% ipython --no-banner

In [1]: import numpy as np

In [2]: np.set_printoptions(precision=2, suppress=True, linewidth=160, legacy="1.25")

In [3]: W0 = np.load("layer1.npy")

In [4]: W0
Out[4]: 
array([[ 0.3 , -0.9 ,  1.2 , -0.4 ,  0.9 ,  0.2 , -0.4 ,  0.5 ,  1.8 , -1.  , -0.6 ],
       [-1.18, -1.01, -0.49, -1.7 ,  1.36,  1.61,  0.42,  0.18, -0.58, -2.15, -0.3 ],
       [-1.2 , -1.  , -0.5 , -1.7 ,  1.4 ,  1.6 ,  0.4 ,  0.2 , -0.6 , -2.2 , -0.3 ],
       [ 1.9 , -0.8 ,  0.  , -0.1 , -1.1 , -0.5 , -1.5 ,  1.9 , -0.1 , -1.2 ,  2.1 ]])

In [5]: U, s, vt = np.linalg.svd(W0)

In [6]: np.argmax(s[:-1] / (s[1:] + 1e-6)) + 1
Out[6]: 3

In [7]: s
Out[7]: array([5.67, 4.18, 2.64, 0.04])

In [8]: Y = U[:, :3] @ np.diag(s[:3]) @ vt[:3]

In [9]: round(np.abs(W0 - Y).max(), 2)
Out[9]: 0.01

In [10]: Y.round(2) + 0
Out[10]: 
array([[ 0.3 , -0.9 ,  1.2 , -0.4 ,  0.9 ,  0.2 , -0.4 ,  0.5 ,  1.8 , -1.  , -0.6 ],
       [-1.19, -1.  , -0.49, -1.69,  1.37,  1.6 ,  0.41,  0.19, -0.59, -2.16, -0.3 ],
       [-1.19, -1.01, -0.5 , -1.71,  1.39,  1.61,  0.41,  0.19, -0.59, -2.19, -0.3 ],
       [ 1.9 , -0.8 ,  0.  , -0.1 , -1.1 , -0.5 , -1.5 ,  1.9 , -0.1 , -1.2 ,  2.1 ]])

In [11]: np.round(np.linalg.norm(W0 - Y) / np.linalg.norm(W0), 2)
Out[11]: 0.01

In [12]: [round(float(x), 2) for x in np.linalg.svd(Y, compute_uv=False)[:3]]
Out[12]: [5.67, 4.18, 2.64]

In [13]: round(float(np.linalg.norm(Y, 2) / np.linalg.norm(Y)), 2)
Out[13]: 0.75

In [14]: x0 = np.array([3, 5, 1, 5, 0, 5, 3, 3, 1, 3, 5])

In [15]: h = np.maximum(W0 @ x0, 0)

In [16]: W0 * (h > 1e-9)[:, None]
Out[16]: 
array([[ 0. , -0. ,  0. , -0. ,  0. ,  0. , -0. ,  0. ,  0. , -0. , -0. ],
       [-0. , -0. , -0. , -0. ,  0. ,  0. ,  0. ,  0. , -0. , -0. , -0. ],
       [-0. , -0. , -0. , -0. ,  0. ,  0. ,  0. ,  0. , -0. , -0. , -0. ],
       [ 1.9, -0.8,  0. , -0.1, -1.1, -0.5, -1.5,  1.9, -0.1, -1.2,  2.1]])

In [17]: Y = W0 / np.sqrt((W0 ** 2).mean(axis=1, keepdims=True))

In [18]: np.linalg.matrix_rank(W0 - W0.mean(axis=1, keepdims=True))
Out[18]: 4

In [19]: np.linalg.matrix_rank(Y) == np.linalg.matrix_rank(W0)
Out[19]: True

In [20]: round(float(np.linalg.norm(W0, 2) / np.linalg.norm(W0)), 2)
Out[20]: 0.75

In [21]: np.linalg.cond(W0) > 100
Out[21]: True

In [22]: J = np.load("arr.npy")

In [23]: J
Out[23]: 
array([[ 93,  34,  62,  82,  72,  82],
       [ 34,  68,  45,  60,  43,  58],
       [ 62,  45,  86,  75,  55,  70],
       [ 82,  60,  75, 129,  87, 106],
       [ 72,  43,  55,  87,  88,  80],
       [ 82,  58,  70, 106,  80, 115]])

In [24]: T = np.stack([J, 5 * J, J[::-1]])

In [25]: (T @ J.T).shape
Out[25]: (3, 6, 6)

In [26]: rng = np.random.default_rng(83066)

In [27]: F = np.triu(rng.random((8, 8)) < 0.3, 1).astype(int)

In [28]: F = F + F.T

In [29]: F
Out[29]: 
array([[0, 0, 1, 0, 0, 1, 0, 0],
       [0, 0, 0, 1, 0, 0, 0, 0],
       [1, 0, 0, 0, 0, 1, 1, 0],
       [0, 1, 0, 0, 0, 1, 1, 1],
       [0, 0, 0, 0, 0, 0, 1, 0],
       [1, 0, 1, 1, 0, 0, 1, 0],
       [0, 0, 1, 1, 1, 1, 0, 1],
       [0, 0, 0, 1, 0, 0, 1, 0]])

In [30]: (F + F.T) / 2
Out[30]: 
array([[0., 0., 1., 0., 0., 1., 0., 0.],
       [0., 0., 0., 1., 0., 0., 0., 0.],
       [1., 0., 0., 0., 0., 1., 1., 0.],
       [0., 1., 0., 0., 0., 1., 1., 1.],
       [0., 0., 0., 0., 0., 0., 1., 0.],
       [1., 0., 1., 1., 0., 0., 1., 0.],
       [0., 0., 1., 1., 1., 1., 0., 1.],
       [0., 0., 0., 1., 0., 0., 1., 0.]])

In [31]: np.allclose(F @ F.T, F.T @ F)
Out[31]: True

In [32]: np.linalg.determinant(F)
---------------------------------------------------------------------------
AttributeError                            Traceback (most recent call last)
Cell In[32], line 1
----> 1 np.linalg.determinant(F)

AttributeError: module 'numpy.linalg' has no attribute 'determinant'

In [33]: F @ F
Out[33]: 
array([[2, 0, 1, 1, 0, 1, 2, 0],
       [0, 1, 0, 0, 0, 1, 1, 1],
       [1, 0, 3, 2, 1, 2, 1, 1],
       [1, 0, 2, 4, 1, 1, 2, 1],
       [0, 0, 1, 1, 1, 1, 0, 1],
       [1, 1, 2, 1, 1, 4, 2, 2],
       [2, 1, 1, 2, 0, 2, 5, 1],
       [0, 1, 1, 1, 1, 2, 1, 2]])

In [34]: F.inv()
---------------------------------------------------------------------------
AttributeError                            Traceback (most recent call last)
Cell In[34], line 1
----> 1 F.inv()

AttributeError: 'numpy.ndarray' object has no attribute 'inv'

In [35]: U, s, vt = np.linalg.svd(F)

In [36]: V = vt[:(s > 1e-8).sum()]

In [37]: x0 = F[2] + -1 * F[0] + rng.integers(2) * np.eye(8)[6]

In [38]: x0
Out[38]: array([ 1.,  0., -1.,  0.,  0.,  0.,  1.,  0.])

In [39]: np.linalg.matrix_rank(np.vstack([F, x0]))
Out[39]: 7

In [40]: np.diag(V.T @ V)
Out[40]: array([1.  , 0.67, 1.  , 1.  , 0.67, 1.  , 1.  , 0.67])

In [41]: x0 = np.array([8, -6, 7, 2, 2, 4, 1, 4, -2, -8, 7])

In [42]: W0 @ x0
Out[42]: array([19.8 , 16.35, 16.6 , 46.2 ])

In [43]: np.sign((W0 @ x0).round(6))
Out[43]: array([1., 1., 1., 1.])

In [44]: (W0 @ x0).argmax()
Out[44]: 3

In [45]: np.einsum("ij,j->i", W0, x0)
Out[45]: array([19.8 , 16.35, 16.6 , 46.2 ])

In [46]: W0 @ np.eye(11)[4]
Out[46]: array([ 0.9 ,  1.36,  1.4 , -1.1 ])

In [47]: W0 @ np.ones(11)
Out[47]: array([ 1.6 , -3.84, -3.9 ,  0.6 ])

In [48]: (W0 * x0).sum(axis=1)
Out[48]: array([19.8 , 16.35, 16.6 , 46.2 ])

In [49]: cov = F.T @ F

In [50]: np.trace(cov), (F ** 2).sum()
Out[50]: (22, 22)

In [51]: (F @ F.T).shape
Out[51]: (8, 8)

In [52]: np.round(np.linalg.eigvalsh(cov)[::-1], 2) + 0
Out[52]: array([10.99,  4.  ,  3.54,  1.98,  0.62,  0.47,  0.4 ,  0.  ])

In [53]: np.linalg.matrix_rank(cov)
Out[53]: 7

In [54]: [round(float(x), 2) for x in np.linalg.svd(F, compute_uv=False)[:3]]
Out[54]: [3.32, 2.0, 1.88]

In [55]: np.linalg.matrix_rank(F, rtol=0.1)
Out[55]: 7

In [56]: np.linalg.cond(F) > 100
Out[56]: True

In [57]: feats = np.load("data.npy")

In [58]: feats
Out[58]: 
array([[ 0.57, -1.07,  0.24,  1.48, -1.32,  2.68, -2.35,  1.3 , -0.66,  2.09, -0.55],
       [-0.4 , -1.21, -1.1 , -0.24, -1.92,  1.94,  1.77,  1.6 ,  2.81, -0.65, -0.82],
       [-0.51, -1.18,  2.57,  0.47,  0.97, -1.23,  0.46,  1.63,  2.24,  0.76, -2.37],
       [ 2.24, -1.92, -1.39, -1.85, -2.08,  1.61,  1.57,  0.06,  0.31,  0.54,  1.06],
       [ 0.89, -1.41,  1.02,  1.82,  2.13,  1.22,  1.09, -1.24, -1.24,  1.75,  2.13],
       [ 1.77, -0.35, -0.18,  2.12,  3.13,  2.  , -0.18, -0.44, -1.  , -0.74,  1.3 ],
       [-2.06, -0.36, -2.13, -0.11,  2.76,  0.97,  1.75, -0.25,  0.82, -1.63, -1.02],
       [-0.25,  1.13,  1.91,  1.05,  1.39,  0.8 , -0.97,  1.25,  3.67,  0.23,  0.51],
       [-3.67,  0.95, -1.18,  1.43,  1.05,  1.35,  0.98,  0.2 , -0.93, -1.38,  0.72],
       [ 0.55,  0.68, -0.8 , -1.41,  0.45,  1.79, -0.54,  1.22, -2.49, -1.78,  2.66],
       [ 2.86,  0.69,  0.87, -0.54, -2.33,  0.96, -2.26,  0.46,  1.61,  0.05, -1.02],
       [ 0.16,  0.42, -1.81, -0.99, -0.25, -0.39,  0.51,  3.69, -1.77, -0.95, -1.55],
       [ 0.61,  0.07, -2.47,  0.4 , -1.72, -1.03, -1.09, -1.06,  3.21,  0.87, -0.99],
       [-0.64,  0.62, -0.63,  3.01, -2.43, -0.69, -0.86, -1.34,  1.18,  2.07, -0.43],
       [-1.7 ,  1.73, -1.98, -2.17, -0.34, -0.99,  0.14,  0.16,  0.03,  2.4 , -1.9 ],
       [ 0.44, -2.14,  1.58, -0.17, -2.61,  1.32,  1.57, -1.  ,  2.27, -0.03,  0.7 ],
       [-1.2 , -0.91, -1.66,  2.03, -2.05, -2.31,  1.  ,  2.29,  0.08,  0.12, -0.14],
       [ 0.35, -2.15,  1.41,  0.15,  0.79, -0.47, -0.27,  0.33,  3.56, -1.31, -1.68],
       [ 2.05,  1.91,  0.18, -1.04,  2.76, -0.38, -0.95,  0.05,  0.05, -0.46, -2.67],
       [ 1.78,  1.52, -1.04, -2.06,  0.84, -1.97, -0.04,  2.55,  1.69,  0.3 , -0.39],
       [ 0.21, -0.49, -0.54,  2.12, -2.07, -1.88,  2.94, -0.93,  0.16, -0.22, -1.59],
       [ 0.48, -0.44, -1.64, -1.85, -1.85, -0.72,  0.7 ,  0.91,  3.31,  1.51,  0.05],
       [-0.1 , -0.5 ,  0.  ,  2.23,  3.11,  0.09,  0.87, -1.44,  0.52,  1.09,  2.4 ],
       [-0.3 , -2.68,  1.61,  0.34,  1.48, -0.83,  2.88,  0.8 , -1.5 , -0.95, -0.22],
       [-3.  , -0.91,  1.49,  2.69,  0.29,  0.55,  0.83, -0.44,  1.11,  0.4 , -1.76],
       [ 0.56, -0.89,  0.96,  0.48,  0.92,  1.46,  0.78,  2.29, -1.73, -2.98, -1.43],
       [-3.19,  0.2 , -0.87, -2.14,  0.3 ,  0.1 ,  0.07,  1.43,  0.74, -2.6 ,  0.05],
       [-0.5 , -1.24, -0.76, -2.51,  2.07, -2.51, -0.31, -1.18,  0.92, -0.05, -1.85],
       [ 1.37, -1.89, -0.75, -2.47, -1.29, -0.62,  2.19,  0.86,  0.37,  1.02, -2.02],
       [ 1.67,  0.41, -0.14,  1.87, -0.53, -1.65, -0.57, -1.71,  2.75,  0.2 ,  2.16],
       [-0.1 , -0.51,  0.67, -0.24,  0.73,  0.04,  0.1 , -1.21, -4.45, -1.27,  0.91],
       [-0.87,  0.21,  2.7 , -1.48, -0.52, -0.24,  1.  ,  0.05, -2.82, -2.22,  0.71],
       [ 1.32, -0.59, -2.86, -0.24, -1.97,  1.59, -0.78,  1.82,  1.86,  0.46,  0.81],
       [ 2.6 ,  1.95,  0.74,  0.01,  0.15,  0.69,  0.78, -0.75,  0.5 , -1.27,  3.22],
       [ 2.16, -0.45,  0.99,  0.86,  1.2 , -1.71, -2.29, -1.09, -1.81,  1.08, -1.78],
       [ 0.24,  0.08, -3.31, -0.77,  0.51, -0.18, -0.36, -1.93,  2.76,  0.48,  1.18],
       [-1.07, -1.16, -1.54,  1.26,  0.97, -0.99, -0.45, -1.51,  1.46,  2.72,  2.15],
       [-2.08,  1.67,  1.27, -2.65,  0.22, -2.01,  1.41, -1.2 , -0.96, -0.51,  0.75],
       [ 3.41, -0.05, -1.32,  2.1 ,  0.28, -0.92,  0.88,  1.03, -1.9 ,  0.55, -0.73],
       [-0.89, -0.8 , -2.33,  1.2 ,  1.53,  1.72,  0.97, -0.2 ,  1.31,  0.7 ,  2.87],
       [-1.5 , -0.03,  0.93,  1.58,  1.09, -1.8 , -1.39,  1.61, -1.69, -2.68,  0.66],
       [ 0.13, -1.79, -2.62,  0.7 ,  1.39,  2.02, -0.66, -0.94, -2.48,  0.76, -0.61],
       [-0.9 ,  1.62, -0.84, -2.33,  1.68,  0.94, -0.09, -1.77, -0.74, -1.9 , -2.09]])

In [59]: basis = feats[[15, 6]].astype(float)

In [60]: for _ in range(3):
    ...:     z = np.linalg.norm(feats[:, None] - basis, axis=-1).argmin(axis=1)
    ...:     basis = np.array([feats[z == j].mean(axis=0) for j in range(2)])
    ...: 

In [61]: z
Out[61]: array([0, 0, 0, 0, 1, 1, 1, 0, 1, 1, 0, 1, 0, 0, 0, 0, 0, 0, 1, 0, 0, 0, 1, 1, 0, 1, 1, 1, 0, 0, 1, 1, 0, 0, 1, 0, 0, 1, 0, 0, 1, 1, 1])

In [62]: basis
Out[62]: 
array([[ 0.44, -0.36, -0.58,  0.31, -0.7 , -0.07,  0.24,  0.22,  1.49,  0.58, -0.07],
       [-0.37, -0.13, -0.05, -0.18,  1.35,  0.11,  0.26,  0.03, -1.19, -0.92, -0.05]])

In [63]: np.abs(basis[1] - basis[0]).argmax()
Out[63]: 8
